$ python3 -q
>>> import numpy as np
>>> from numpy import linalg as LA
>>> np.set_printoptions(suppress=True, linewidth=160)
>>> B = np.array([[3], [-5], [-2], [3], [-2], [2], [-3], [3]])
>>> mat = np.block([[np.zeros((8, 8)), B], [B.T, np.zeros((1, 1))]])
>>> print(mat)
[[ 0.  0.  0.  0.  0.  0.  0.  0.  3.]
 [ 0.  0.  0.  0.  0.  0.  0.  0. -5.]
 [ 0.  0.  0.  0.  0.  0.  0.  0. -2.]
 [ 0.  0.  0.  0.  0.  0.  0.  0.  3.]
 [ 0.  0.  0.  0.  0.  0.  0.  0. -2.]
 [ 0.  0.  0.  0.  0.  0.  0.  0.  2.]
 [ 0.  0.  0.  0.  0.  0.  0.  0. -3.]
 [ 0.  0.  0.  0.  0.  0.  0.  0.  3.]
 [ 3. -5. -2.  3. -2.  2. -3.  3.  0.]]
>>> W1 = np.array([[-1, 3, -3, 3, -3, -3],
...     [2, 0, 0, -2, 1, -1],
...     [1, -3, 2, -2, 0, 3],
...     [0, -1, 3, 1, 3, -2],
...     [0, -2, -3, -3, 2, -1],
...     [2, 2, -3, 3, 2, -3],
...     [-2, -1, 3, -1, 0, -2],
...     [-3, 3, 2, 0, 0, 2],
...     [1, -2, 0, -2, 0, -2]])
>>> coef = np.array([0, 2, 0, 1, 2, 2])
>>> act = np.maximum(mat @ W1 + coef, 0)
>>> print(np.round((act > 0).mean(axis=0), 2))
[0.44 0.56 0.   0.56 0.89 0.44]
>>> print(LA.matrix_rank(act))
5
>>> cent = np.array([[3, -3, 2],
...     [3, -4, 3],
...     [0, 5, -4],
...     [-2, 0, 5],
...     [4, 0, -2],
...     [-5, 0, 3]])
>>> print((act @ cent).round(6).argmax(axis=1))
[0 2 2 0 2 0 2 0 2]
>>> print(act @ cent)
[[  17.   -9.    2.]
 [ -38.  -48.  123.]
 [ -14.  -24.   57.]
 [  17.   -9.    2.]
 [ -14.  -24.   57.]
 [  14.   -6.    0.]
 [ -22.  -32.   79.]
 [  17.   -9.    2.]
 [  18. -136.  312.]]
>>> evals, V = LA.eigh(mat)
>>> vec = np.array([2, 3, 3, 1, -1, -3, -2, 1, 3])
>>> print(np.round(V * np.maximum(evals, 0) @ V.T, 2))
[[ 0.53 -0.88 -0.35  0.53 -0.35  0.35 -0.53  0.53  1.5 ]
 [-0.88  1.46  0.59 -0.88  0.59 -0.59  0.88 -0.88 -2.5 ]
 [-0.35  0.59  0.23 -0.35  0.23 -0.23  0.35 -0.35 -1.  ]
 [ 0.53 -0.88 -0.35  0.53 -0.35  0.35 -0.53  0.53  1.5 ]
 [-0.35  0.59  0.23 -0.35  0.23 -0.23  0.35 -0.35 -1.  ]
 [ 0.35 -0.59 -0.23  0.35 -0.23  0.23 -0.35  0.35  1.  ]
 [-0.53  0.88  0.35 -0.53  0.35 -0.35  0.53 -0.53 -1.5 ]
 [ 0.53 -0.88 -0.35  0.53 -0.35  0.35 -0.53  0.53  1.5 ]
 [ 1.5  -2.5  -1.    1.5  -1.    1.   -1.5   1.5   4.27]]
>>> print(np.abs(mat).sum(axis=1).max(), np.round(np.abs(evals).max(), 2))
23.0 8.54
>>> print(np.round(LA.eigvalsh(mat[1:, 1:]), 2) + 0)
[-8.  0.  0.  0.  0.  0.  0.  8.]
>>> print(np.round(V * np.abs(evals) @ V.T, 2) + 0)
[[ 1.05 -1.76 -0.7   1.05 -0.7   0.7  -1.05  1.05  0.  ]
 [-1.76  2.93  1.17 -1.76  1.17 -1.17  1.76 -1.76  0.  ]
 [-0.7   1.17  0.47 -0.7   0.47 -0.47  0.7  -0.7   0.  ]
 [ 1.05 -1.76 -0.7   1.05 -0.7   0.7  -1.05  1.05  0.  ]
 [-0.7   1.17  0.47 -0.7   0.47 -0.47  0.7  -0.7   0.  ]
 [ 0.7  -1.17 -0.47  0.7  -0.47  0.47 -0.7   0.7   0.  ]
 [-1.05  1.76  0.7  -1.05  0.7  -0.7   1.05 -1.05  0.  ]
 [ 1.05 -1.76 -0.7   1.05 -0.7   0.7  -1.05  1.05  0.  ]
 [ 0.    0.    0.    0.    0.    0.    0.    0.    8.54]]
>>> def softmax(z):
...     e = np.exp(z - z.max(axis=-1, keepdims=True))
...     return e / e.sum(axis=-1, keepdims=True)
... 
>>> print(np.round(softmax(mat[0]), 2))
[0.04 0.04 0.04 0.04 0.04 0.04 0.04 0.04 0.72]
>>> att = mat @ mat.T / np.sqrt(9)
>>> print(np.round(softmax(att), 2) + 0)
[[0.29 0.   0.   0.29 0.   0.11 0.   0.29 0.01]
 [0.   0.95 0.01 0.   0.01 0.   0.03 0.   0.  ]
 [0.   0.63 0.08 0.   0.08 0.01 0.17 0.   0.02]
 [0.29 0.   0.   0.29 0.   0.11 0.   0.29 0.01]
 [0.   0.63 0.08 0.   0.08 0.01 0.17 0.   0.02]
 [0.27 0.   0.01 0.27 0.01 0.14 0.   0.27 0.04]
 [0.   0.8  0.04 0.   0.04 0.   0.11 0.   0.01]
 [0.29 0.   0.   0.29 0.   0.11 0.   0.29 0.01]
 [0.   0.   0.   0.   0.   0.   0.   0.   1.  ]]
>>> print(softmax(att).round(6).argmax(axis=1))
[0 1 1 0 1 0 1 0 8]
>>> print(np.round(softmax(att + np.triu(np.full(att.shape, -np.inf), 1)), 2) + 0)
[[1.   0.   0.   0.   0.   0.   0.   0.   0.  ]
 [0.   1.   0.   0.   0.   0.   0.   0.   0.  ]
 [0.   0.88 0.12 0.   0.   0.   0.   0.   0.  ]
 [0.5  0.   0.   0.5  0.   0.   0.   0.   0.  ]
 [0.   0.78 0.11 0.   0.11 0.   0.   0.   0.  ]
 [0.39 0.   0.01 0.39 0.01 0.2  0.   0.   0.  ]
 [0.   0.81 0.04 0.   0.04 0.   0.11 0.   0.  ]
 [0.3  0.   0.   0.3  0.   0.11 0.   0.3  0.  ]
 [0.   0.   0.   0.   0.   0.   0.   0.   1.  ]]
>>> r = LA.matrix_rank(mat)
>>> print(r)
2
>>> null = LA.svd(mat)[2][r:].T
>>> print([int(LA.matrix_rank(np.delete(mat, i, axis=0))) for i in range(9)])
[2, 2, 2, 2, 2, 2, 2, 2, 1]
>>> print(LA.matrix_rank(mat.T @ mat), LA.matrix_rank(mat @ mat.T))
2 2
>>> print(np.allclose(mat @ null, 0))
True
>>> print(null.shape)
(9, 7)
>>> print([int(LA.matrix_rank(mat[:i])) for i in range(1, len(mat) + 1)])
[1, 1, 1, 1, 1, 1, 1, 1, 2]
>>> B = np.array([[0, 3, 0, 3, 3, -3, 1, 0, -3],
...     [3, -3, 3, 0, -1, 2, 3, -2, 0],
...     [-1, 2, 0, 2, -1, 1, -3, 0, -2],
...     [2, -2, -3, 2, 2, -2, 0, -1, -2],
...     [-1, 0, 3, -3, 0, -3, -3, 0, -3],
...     [3, 1, 2, -3, -3, -3, 0, -3, 3],
...     [-2, -3, 2, 3, -3, -2, 2, -1, 1],
...     [1, -1, 3, 2, 3, -1, -3, -1, 2],
...     [1, 2, -2, 0, -3, 3, -3, -3, 2]])
>>> cent = np.array([[2, 1, 3], [-1, 0, 0], [2, 2, -2]])
>>> E = np.block([[B, np.array([[3, 5, 4],
...     [5, 2, 1],
...     [4, 3, 2],
...     [2, 3, 1],
...     [2, 2, 2],
...     [1, 2, 5],
...     [5, 0, 4],
...     [0, 5, 2],
...     [5, 5, 0]])], [np.zeros((3, 9)), cent]])
>>> print(E)
[[ 0.  3.  0.  3.  3. -3.  1.  0. -3.  3.  5.  4.]
 [ 3. -3.  3.  0. -1.  2.  3. -2.  0.  5.  2.  1.]
 [-1.  2.  0.  2. -1.  1. -3.  0. -2.  4.  3.  2.]
 [ 2. -2. -3.  2.  2. -2.  0. -1. -2.  2.  3.  1.]
 [-1.  0.  3. -3.  0. -3. -3.  0. -3.  2.  2.  2.]
 [ 3.  1.  2. -3. -3. -3.  0. -3.  3.  1.  2.  5.]
 [-2. -3.  2.  3. -3. -2.  2. -1.  1.  5.  0.  4.]
 [ 1. -1.  3.  2.  3. -1. -3. -1.  2.  0.  5.  2.]
 [ 1.  2. -2.  0. -3.  3. -3. -3.  2.  5.  5.  0.]
 [ 0.  0.  0.  0.  0.  0.  0.  0.  0.  2.  1.  3.]
 [ 0.  0.  0.  0.  0.  0.  0.  0.  0. -1.  0.  0.]
 [ 0.  0.  0.  0.  0.  0.  0.  0.  0.  2.  2. -2.]]
>>> B = E / LA.norm(E, axis=1, keepdims=True)
>>> cov = B @ B.T
>>> print(np.round(LA.norm(B, axis=1), 2))
[1. 1. 1. 1. 1. 1. 1. 1. 1. 1. 1. 1.]
>>> print((cov - 2 * np.eye(12)).round(6).argmax(axis=1))
[3 6 8 0 2 9 9 0 2 6 7 8]
>>> print((np.abs(cov) > 0.9).astype(int))
[[1 0 0 0 0 0 0 0 0 0 0 0]
 [0 1 0 0 0 0 0 0 0 0 0 0]
 [0 0 1 0 0 0 0 0 0 0 0 0]
 [0 0 0 1 0 0 0 0 0 0 0 0]
 [0 0 0 0 1 0 0 0 0 0 0 0]
 [0 0 0 0 0 1 0 0 0 0 0 0]
 [0 0 0 0 0 0 1 0 0 0 0 0]
 [0 0 0 0 0 0 0 1 0 0 0 0]
 [0 0 0 0 0 0 0 0 1 0 0 0]
 [0 0 0 0 0 0 0 0 0 1 0 0]
 [0 0 0 0 0 0 0 0 0 0 1 0]
 [0 0 0 0 0 0 0 0 0 0 0 1]]
>>> print(round(float(np.degrees(np.arccos(np.clip(cov[11, 4], -1, 1)))), 2))
81.28
>>> u = np.array([9, 0, 8, 1, 7, 7, 0, 4, 9, 5]) + 0.5
>>> feats = np.eye(10) - 2 * np.outer(u, u) / (u @ u)
>>> print(feats.round(2) + 0)
[[ 0.57 -0.02 -0.39 -0.07 -0.34 -0.34 -0.02 -0.2  -0.43 -0.25]
 [-0.02  1.   -0.02  0.   -0.02 -0.02  0.   -0.01 -0.02 -0.01]
 [-0.39 -0.02  0.65 -0.06 -0.3  -0.3  -0.02 -0.18 -0.39 -0.22]
 [-0.07  0.   -0.06  0.99 -0.05 -0.05  0.   -0.03 -0.07 -0.04]
 [-0.34 -0.02 -0.3  -0.05  0.73 -0.27 -0.02 -0.16 -0.34 -0.2 ]
 [-0.34 -0.02 -0.3  -0.05 -0.27  0.73 -0.02 -0.16 -0.34 -0.2 ]
 [-0.02  0.   -0.02  0.   -0.02 -0.02  1.   -0.01 -0.02 -0.01]
 [-0.2  -0.01 -0.18 -0.03 -0.16 -0.16 -0.01  0.9  -0.2  -0.12]
 [-0.43 -0.02 -0.39 -0.07 -0.34 -0.34 -0.02 -0.2   0.57 -0.25]
 [-0.25 -0.01 -0.22 -0.04 -0.2  -0.2  -0.01 -0.12 -0.25  0.86]]
>>> print(round(float(np.abs(LA.eigvals(feats)).max()), 2))
1.0
>>> print(np.allclose(feats, feats.T))
True
>>> print(np.trace(feats))
8.0
